$ ipython --no-banner

In [1]: import numpy as np

In [2]: from numpy import linalg as LA

In [3]: np.set_printoptions(precision=2, suppress=True, linewidth=100)

In [4]: def tidy(a):
   ...:     return np.round(a, 2) + 0
   ...: 

In [5]: feats = np.load("layer18.npy")

In [6]: print(feats)
[[3 0 3 0]
 [3 0 3 0]
 [3 0 3 0]
 [3 0 3 0]]

In [7]: U, s, vt = LA.svd(feats)

In [8]: print(tidy(s))
[8.49 0.   0.   0.  ]

In [9]: A2 = U[:, :1] @ np.diag(s[:1]) @ vt[:1]

In [10]: print(tidy(LA.norm(feats - A2) / LA.norm(feats)))
0.0

In [11]: r = LA.matrix_rank(feats)

In [12]: print(r)
1

In [13]: N = LA.svd(feats)[2][r:].T

In [14]: print(LA.matrix_rank(feats.T @ feats), LA.matrix_rank(feats @ feats.T))
1 1

In [15]: print(feats @ N)
[[0. 0. 0.]
 [0. 0. 0.]
 [0. 0. 0.]
 [0. 0. 0.]]

In [16]: print([int(LA.matrix_rank(feats[:i])) for i in range(1, len(feats) + 1)])
[1, 1, 1, 1]

In [17]: print(np.unique(feats.round(6), axis=0).shape)
(1, 4)

In [18]: try:
    ...:     LA.inv(feats)
    ...: except LA.LinAlgError as e:
    ...:     print(repr(e))
    ...: 
LinAlgError('Singular matrix')

In [19]: print(tidy(feats @ LA.pinv(feats) @ feats))
[[3. 0. 3. 0.]
 [3. 0. 3. 0.]
 [3. 0. 3. 0.]
 [3. 0. 3. 0.]]

In [20]: print(np.allclose(feats[:-1].T @ LA.lstsq(feats[:-1].T, feats[-1])[0], feats[-1]))
True

In [21]: A = np.load("case1.npy")

In [22]: print(A)
[[ -4.84  14.53 -15.06]
 [ -6.72  15.4  -15.2 ]
 [ -4.52  13.88 -14.89]
 [ -5.3   12.92 -13.21]
 [ -4.8   15.28 -14.46]
 [ -5.85  14.71 -14.34]
 [ -5.7   16.24 -15.78]
 [ -5.71  14.59 -17.84]
 [ -4.81  13.62 -13.79]
 [ -5.62  15.   -15.24]
 [ -3.75  14.57 -15.24]
 [ -4.49  15.56 -14.3 ]
 [ -4.91  15.83 -12.12]
 [ -5.18  15.29 -14.88]
 [ -5.85  14.43 -14.77]
 [ -5.24  15.17 -13.12]
 [ -4.72  16.02 -13.85]
 [ -4.15  15.64 -15.43]
 [ -5.23  14.65 -13.77]
 [ -5.58  14.93 -14.18]
 [ -4.75  14.15 -14.3 ]
 [ -3.18  15.89 -14.81]
 [ -4.64  13.48 -14.47]
 [ -6.19  15.29 -14.47]
 [ -5.95  14.31 -13.67]
 [ -7.06  16.87 -15.77]
 [ -4.1   17.24 -14.24]
 [ -4.16  15.51 -16.84]]

In [23]: hat = A @ LA.solve(A.T @ A, A.T)

In [24]: print(tidy(LA.eigvalsh(hat)))
[0. 0. 0. 0. 0. 0. 0. 0. 0. 0. 0. 0. 0. 0. 0. 0. 0. 0. 0. 0. 0. 0. 0. 0. 0. 1. 1. 1.]

In [25]: print(np.allclose(hat @ hat, hat))
True

In [26]: print(tidy(np.trace(hat)))
3.0

In [27]: rng = np.random.default_rng(84495)

In [28]: z = rng.permutation(3)

In [29]: A2 = A[:, z] * rng.choice([-1, 1], 3)

In [30]: print(A2)
[[-15.06  14.53  -4.84]
 [-15.2   15.4   -6.72]
 [-14.89  13.88  -4.52]
 [-13.21  12.92  -5.3 ]
 [-14.46  15.28  -4.8 ]
 [-14.34  14.71  -5.85]
 [-15.78  16.24  -5.7 ]
 [-17.84  14.59  -5.71]
 [-13.79  13.62  -4.81]
 [-15.24  15.    -5.62]
 [-15.24  14.57  -3.75]
 [-14.3   15.56  -4.49]
 [-12.12  15.83  -4.91]
 [-14.88  15.29  -5.18]
 [-14.77  14.43  -5.85]
 [-13.12  15.17  -5.24]
 [-13.85  16.02  -4.72]
 [-15.43  15.64  -4.15]
 [-13.77  14.65  -5.23]
 [-14.18  14.93  -5.58]
 [-14.3   14.15  -4.75]
 [-14.81  15.89  -3.18]
 [-14.47  13.48  -4.64]
 [-14.47  15.29  -6.19]
 [-13.67  14.31  -5.95]
 [-15.77  16.87  -7.06]
 [-14.24  17.24  -4.1 ]
 [-16.84  15.51  -4.16]]

In [31]: U, _, vt = LA.svd(A.T @ A2)

In [32]: print(tidy(LA.lstsq(A, A2)[0]))
[[0. 0. 1.]
 [0. 1. 0.]
 [1. 0. 0.]]

In [33]: print(z)
[2 1 0]

In [34]: A2 = np.c_[A[:, :1] @ np.array([[-3]]), np.array([-2, 6, -5, -7, 6, 2, 9, 7, 4, -6, -4, 9, -2, 7, 9, -7, -9, -6, 7, 0, -6, 6, -8, 3, 6, -6, -6, -3])]

In [35]: print(tidy(A2))
[[14.52 -2.  ]
 [20.16  6.  ]
 [13.56 -5.  ]
 [15.9  -7.  ]
 [14.4   6.  ]
 [17.55  2.  ]
 [17.1   9.  ]
 [17.13  7.  ]
 [14.43  4.  ]
 [16.86 -6.  ]
 [11.25 -4.  ]
 [13.47  9.  ]
 [14.73 -2.  ]
 [15.54  7.  ]
 [17.55  9.  ]
 [15.72 -7.  ]
 [14.16 -9.  ]
 [12.45 -6.  ]
 [15.69  7.  ]
 [16.74  0.  ]
 [14.25 -6.  ]
 [ 9.54  6.  ]
 [13.92 -8.  ]
 [18.57  3.  ]
 [17.85  6.  ]
 [21.18 -6.  ]
 [12.3  -6.  ]
 [12.48 -3.  ]]

In [36]: print(tidy(LA.lstsq(A, A2[:, 0])[0]))
[-3.  0.  0.]

In [37]: cen = A - A.mean(axis=0)

In [38]: V = LA.svd(cen)[2][:1]

In [39]: A2 = cen - cen @ V.T @ V

In [40]: print(tidy(np.diag(V.T @ V)))
[0.01 0.18 0.81]

In [41]: print(tidy(A2.std(axis=0)))
[0.85 0.84 0.39]

In [42]: arr = np.loadtxt("run15.csv", delimiter=",")

In [43]: print(tidy(arr))
[[-0.3   1.22 -1.56 -0.01]
 [-1.1  -1.03 -0.58 -1.18]
 [ 1.   -1.17 -1.11  0.63]
 [-1.3  -0.31  0.    1.49]]

In [44]: hat = np.triu(np.array([[-2, -1, 1, 2], [0, 0, -2, -1], [-1, -1, -2, 0], [2, -1, 0, -1]]), 1) + np.eye(4)

In [45]: A2 = hat @ arr @ LA.inv(hat)

In [46]: print(tidy(np.poly(A2)))
[  1.     0.95   0.    -3.81 -16.  ]

In [47]: print(tidy(np.trace(A2)), tidy(np.trace(arr)))
-0.95 -0.95

In [48]: print(LA.matrix_rank(A2))
4

In [49]: print(tidy(LA.det(A2)))
-16.0

In [50]: u = np.array([-4, -5, -4, 3])

In [51]: A2 = arr + np.outer(u, np.eye(4)[1])

In [52]: print(LA.matrix_rank(A2 - arr))
1

In [53]: print(tidy(LA.det(A2) / LA.det(arr)), tidy(1 + LA.solve(arr, u)[1]))
2.0 2.0

In [54]: A2 = np.array([[4, 5], [3, 0]])

In [55]: cent = np.kron(A2, arr)

In [56]: print(tidy(LA.norm(cent, 2)), tidy(LA.norm(A2, 2) * LA.norm(arr, 2)))
13.42 13.42

In [57]: print(LA.matrix_rank(cent))
8

In [58]: A2 = arr / LA.norm(arr, axis=1, keepdims=True)

In [59]: C2 = A2 @ A2.T

In [60]: print((np.abs(C2) > 0.9).astype(int))
[[1 0 0 0]
 [0 1 0 0]
 [0 0 1 0]
 [0 0 0 1]]

In [61]: print(tidy(np.degrees(np.arccos(np.clip(C2[0, 2], -1, 1)))))
90.0

In [62]: print(tidy(LA.norm(A2, axis=1)))
[1. 1. 1. 1.]

In [63]: print(tidy(arr - arr[0]))
[[ 0.    0.    0.    0.  ]
 [-0.8  -2.25  0.97 -1.17]
 [ 1.3  -2.39  0.44  0.64]
 [-1.   -1.53  1.55  1.49]]

In [64]: print(tidy(arr.mean(axis=0)))
[-0.43 -0.32 -0.81  0.23]

In [65]: np.zeros(4, 4)
Traceback (most recent call last):
  Cell In[65], line 1
    np.zeros(4, 4)
TypeError: Cannot interpret '4' as a data type


In [66]: print(tidy(LA.norm(arr)))
4.0

In [67]: LA.rank(arr)
Traceback (most recent call last):
  Cell In[67], line 1
    LA.rank(arr)
AttributeError: module 'numpy.linalg' has no attribute 'rank'


In [68]: print(tidy(arr.sum(axis=1)))
[-0.65 -3.89 -0.65 -0.13]

In [69]: X = np.loadtxt("w.csv", delimiter=",")

In [70]: print(tidy(X))
[[ -0.52  -2.     1.85  -0.66   2.31]
 [ -1.97  -2.     1.36   1.09  -3.3 ]
 [ -1.96  -2.    -1.04  -2.13  -4.86]
 [ -0.75  -2.    -0.06  -2.83   0.22]
 [  0.61  -2.     3.41  -0.48   7.51]
 [  0.17  -2.     5.46   3.     7.26]
 [ -0.29  -2.     6.19   4.74   6.05]
 [ -0.49  -2.    -2.13  -6.02  -0.21]
 [ -2.59  -2.     1.59   2.43  -5.44]
 [ -0.4   -2.    -3.35  -7.81  -0.69]
 [ -1.81  -2.    -7.58 -11.09  -8.69]
 [ -0.36  -2.     2.24  -0.41   3.18]
 [  0.24  -2.     3.31   0.01   6.07]
 [ -0.88  -2.    -1.51  -4.55  -1.24]
 [ -0.92  -2.    -4.56  -8.54  -3.42]
 [ -0.31  -2.     1.73  -1.18   3.02]
 [ -0.87  -2.     2.53   0.83   1.49]
 [ -1.45  -2.    -2.59  -5.03  -4.06]
 [ -0.79  -2.     3.23   1.63   2.25]
 [ -1.92  -2.     1.23   0.84  -3.22]
 [ -1.2   -2.     4.62   4.16   1.69]
 [ -0.15  -2.     1.35  -1.96   3.37]
 [ -1.07  -2.    -0.04  -2.28  -0.95]
 [  0.25  -2.     7.37   5.42   8.83]
 [ -1.17  -2.    -1.64  -4.24  -2.38]]

In [71]: # looks like rank 3

In [72]: print(round(np.log10(LA.cond(A))))
1

In [73]: print(np.argsort(-LA.norm(A, axis=0).round(6), kind="stable")[:3])
[1 2 0]

In [74]: print(tidy(LA.norm(X[21] - X[9])))
8.53

In [75]: print(tidy(LA.norm(X, 1)), tidy(LA.norm(X, np.inf)))
91.69 31.18

In [76]: print(tidy(LA.norm(X[21], 1)), tidy(LA.norm(X[21], np.inf)))
8.82 3.37

In [77]: print(tidy(LA.norm(X, axis=0)))
[ 5.7  10.   17.58 21.68 22.21]

In [78]: print(LA.norm(X, axis=1).argmax())
10

In [79]: print(tidy(LA.norm(X, 2)))
31.85

In [80]: data = np.load("block4.npy")

In [81]: print(data)
[[ 0.1  0.9 -0.2]
 [ 0.4  1.1  1.1]
 [ 0.1 -1.3 -1.3]]

In [82]: blk = np.stack([data, -2 * data, data[::-1]])

In [83]: print(tidy(np.einsum("bij,cij->bc", blk, blk)))
[[  6.83 -13.66   0.78]
 [-13.66  27.32  -1.56]
 [  0.78  -1.56   6.83]]

In [84]: print(LA.matrix_rank(blk.reshape(3, -1)))
2

In [85]: print(tidy(LA.det(blk)))
[ 0.69 -5.54 -0.69]

In [86]: print((blk @ data.T).shape)
(3, 3, 3)

In [87]: vec = np.array([1, 3, -2])

In [88]: print(tidy(data @ vec))
[ 3.2  1.5 -1.2]

In [89]: print(data @ np.eye(3)[0])
[0.1 0.4 0.1]

In [90]: U, s, vt = LA.svd(data, full_matrices=False)

In [91]: print((s > 1e-8).sum())
3

In [92]: print(tidy(U.T @ data @ vt.T))
[[2.47 0.   0.  ]
 [0.   0.76 0.  ]
 [0.   0.   0.37]]

In [93]: print(U.shape, s.shape, vt.shape)
(3, 3) (3,) (3, 3)

In [94]: print(np.allclose(U * s @ vt, data))
True

In [95]: print(tidy(s))
[2.47 0.76 0.37]

In [96]: F = np.load("m.npy")

In [97]: print(F)
[[0 0 0 1]
 [0 1 0 0]
 [1 0 0 0]
 [0 0 1 0]]

In [98]: U, s, vt = LA.svd(F, full_matrices=False)

In [99]: print(np.cumsum(s ** 2) / np.sum(s ** 2))
[0.25 0.5  0.75 1.  ]

In [100]: print(vt @ vt.T)
[[1. 0. 0. 0.]
 [0. 1. 0. 0.]
 [0. 0. 1. 0.]
 [0. 0. 0. 1.]]

In [101]: print(np.sqrt((s ** 2).sum()), tidy(LA.norm(F)))
2.0 2.0

In [102]: print(U.T @ U)
[[1. 0. 0. 0.]
 [0. 1. 0. 0.]
 [0. 0. 1. 0.]
 [0. 0. 0. 1.]]

In [103]: print(U.T @ F @ vt.T)
[[1. 0. 0. 0.]
 [0. 1. 0. 0.]
 [0. 0. 1. 0.]
 [0. 0. 0. 1.]]

In [104]: print((s > 1e-8).sum())
4

In [105]: print(np.allclose(U * s @ vt, F))
True

In [106]: LA.determinant(F)
Traceback (most recent call last):
  Cell In[106], line 1
    LA.determinant(F)
AttributeError: module 'numpy.linalg' has no attribute 'determinant'


In [107]: print(np.trace(F))
1

In [108]: print(np.allclose(F, F.T))
False

In [109]: print(F @ F)
[[0 0 1 0]
 [0 1 0 0]
 [0 0 0 1]
 [1 0 0 0]]

In [110]: print(tidy(np.abs(LA.eigvals(F)).max()))
1.0

In [111]: assert F == F.T
Traceback (most recent call last):
  Cell In[111], line 1
    assert F == F.T
ValueError: The truth value of an array with more than one element is ambiguous. Use a.any() or a.all()


In [112]: print(LA.matrix_power(F, 2))
[[0 0 1 0]
 [0 1 0 0]
 [0 0 0 1]
 [1 0 0 0]]

In [113]: O, V = LA.qr(arr[:, :3])[0], LA.qr(arr[:, 3:])[0]

In [114]: s = LA.svd(O.T @ V, compute_uv=False)

In [115]: print((s > 0.9).sum())
0

In [116]: print(tidy(s))
[0.]

In [117]: print(tidy(LA.norm(O @ O.T - V @ V.T, 2)))
1.0

In [118]: print(np.degrees(np.arccos(s.clip(0, 1))))
[90.]

In [119]: U, s, vt = LA.svd(X)

In [120]: print(np.argmax(s[:-1] / (s[1:] + 1e-6)) + 1)
3

In [121]: A2 = U[:, :3] @ np.diag(s[:3]) @ vt[:3]

In [122]: print(tidy(LA.norm(X - A2) / LA.norm(X)))
0.0

In [123]: print(LA.matrix_rank(A2))
3

In [124]: print(LA.matrix_rank(X, rtol=0.05))
3

In [125]: print(tidy(LA.norm(X - A2, 2)), tidy(s[3]))
0.0 0.0

In [126]: print(F @ F)
[[0 0 1 0]
 [0 1 0 0]
 [0 0 0 1]
 [1 0 0 0]]

In [127]: print(tidy(LA.det(F)))
1.0

In [128]: print(tidy(np.sort(LA.eigvals(F).real)))
[-0.5 -0.5  1.   1. ]

In [129]: M = np.array([[0.05, 5.0, 2.0, 0.0, -5.0, -4.0],
     ...:     [0.0, 3.05, -3.0, 0.0, 0.0, -4.0],
     ...:     [2.0, 3.0, -0.95, -2.0, 0.0, -5.0],
     ...:     [1.0, -2.0, -4.0, 2.05, 3.0, -3.0],
     ...:     [-5.0, -3.0, 3.0, -4.0, -4.95, 5.0],
     ...:     [0.0, 5.0, 2.0, 0.0, -5.0, -3.95]])

In [130]: print(M)
[[ 0.05  5.    2.    0.   -5.   -4.  ]
 [ 0.    3.05 -3.    0.    0.   -4.  ]
 [ 2.    3.   -0.95 -2.    0.   -5.  ]
 [ 1.   -2.   -4.    2.05  3.   -3.  ]
 [-5.   -3.    3.   -4.   -4.95  5.  ]
 [ 0.    5.    2.    0.   -5.   -3.95]]

In [131]: print(LA.cond(feats) > 100)
True

In [132]: U, s, vt = LA.svd(M)

In [133]: print(tidy(s))
[13.78 12.2   4.16  3.06  1.82  0.01]

In [134]: A2 = U[:, :5] @ np.diag(s[:5]) @ vt[:5]

In [135]: print(tidy(A2))
[[ 0.05  5.    2.    0.   -5.   -4.  ]
 [ 0.    3.05 -3.    0.    0.   -4.  ]
 [ 2.    3.   -0.95 -2.    0.   -5.  ]
 [ 1.   -2.   -4.    2.05  3.   -3.  ]
 [-5.   -3.    3.   -4.   -4.95  5.  ]
 [ 0.    5.    2.    0.   -5.   -3.95]]

In [136]: print(LA.matrix_rank(A2))
5

In [137]: print(tidy(np.einsum("ij,ji->", arr, arr)))
0.91

In [138]: print(tidy(LA.eigvals(arr)))
[ 2.  +0.j   -0.48+1.94j -0.48-1.94j -2.  +0.j  ]

In [139]: print(tidy(LA.eigvals(arr).sum().real))
-0.95

In [140]: J = np.array([[-2, -2, -2], [-2, -4, -4], [-2, -4, -6]])

In [141]: print(np.einsum("ii->", J))
-12
